% ipython --no-banner

In [1]: import numpy as np

In [2]: np.set_printoptions(precision=3, suppress=True, linewidth=100, legacy="1.25")

In [3]: A = np.load("mat.npy")

In [4]: print(A)
[[-2 -2 -2  1  2  1]
 [-2  2  0  0  2 -2]
 [-1  2  0  0  2 -1]
 [-1  0  1  0  2 -2]
 [-1  1  1  2 -2 -2]
 [ 1 -2 -2  2  1  0]]

In [5]: print(round(float(np.linalg.det(A)), 3))
174.0

In [6]: print(np.linalg.matrix_power(A, 3))
[[ -6 -23 -21 -22  50  29]
 [-32  70  20 -36  38 -26]
 [-23  57  26 -29  21 -27]
 [-21  48  11 -27  34 -17]
 [-19  50  13   5 -16 -23]
 [ 17 -24  -5  -5   1  20]]

In [7]: print(np.sort(np.abs(np.linalg.eigvals(A))))
[0.943 2.121 2.121 2.418 3.565 4.755]

In [8]: print((A - A.T) / 2)
[[ 0.   0.  -0.5  1.   1.5  0. ]
 [ 0.   0.  -1.   0.   0.5  0. ]
 [ 0.5  1.   0.  -0.5  0.5  0.5]
 [-1.   0.   0.5  0.   0.  -2. ]
 [-1.5 -0.5 -0.5  0.   0.  -1.5]
 [ 0.   0.  -0.5  2.   1.5  0. ]]

In [9]: assert A == A.T
ValueError: The truth value of an array with more than one element is ambiguous. Use a.any() or a.all()


In [10]: print(np.allclose(A, A.T))
False

In [11]: M = np.load("sample19.npy")

In [12]: print(M.round(3) + 0)
[[ 4.305  0.639  0.    -1.766 -2.482  0.051 -0.84  -0.278 -0.253]
 [ 0.639  2.306 -0.626  1.334  0.952 -0.298 -0.057 -0.679  0.224]
 [ 0.    -0.626  6.935 -2.219  1.237  0.516  2.002 -1.151 -0.538]
 [-1.766  1.334 -2.219  5.13   1.086  1.02   1.406 -0.194 -0.948]
 [-2.482  0.952  1.237  1.086  2.985  0.016  1.458  0.036  1.205]
 [ 0.051 -0.298  0.516  1.02   0.016  2.516  1.148 -1.124  1.399]
 [-0.84  -0.057  2.002  1.406  1.458  1.148  3.48   1.446  0.513]
 [-0.278 -0.679 -1.151 -0.194  0.036 -1.124  1.446  3.462  0.042]
 [-0.253  0.224 -0.538 -0.948  1.205  1.399  0.513  0.042  3.881]]

In [13]: # null space of dimension 3

In [14]: def softmax(z):
    ...:     e = np.exp(z - z.max(axis=-1, keepdims=True))
    ...:     return e / e.sum(axis=-1, keepdims=True)
    ...: 

In [15]: print(softmax(A).sum(axis=1))
[1. 1. 1. 1. 1. 1.]

In [16]: print(softmax(A[3] + 2))
[0.029 0.079 0.216 0.079 0.586 0.011]

In [17]: att = A @ A.T / np.sqrt(6)

In [18]: print(softmax(att).round(6).argmax(axis=1))
[0 1 1 1 4 5]

In [19]: print(softmax(att)[3] @ A)
[-1.427  1.061  0.394  0.057  1.931 -1.819]
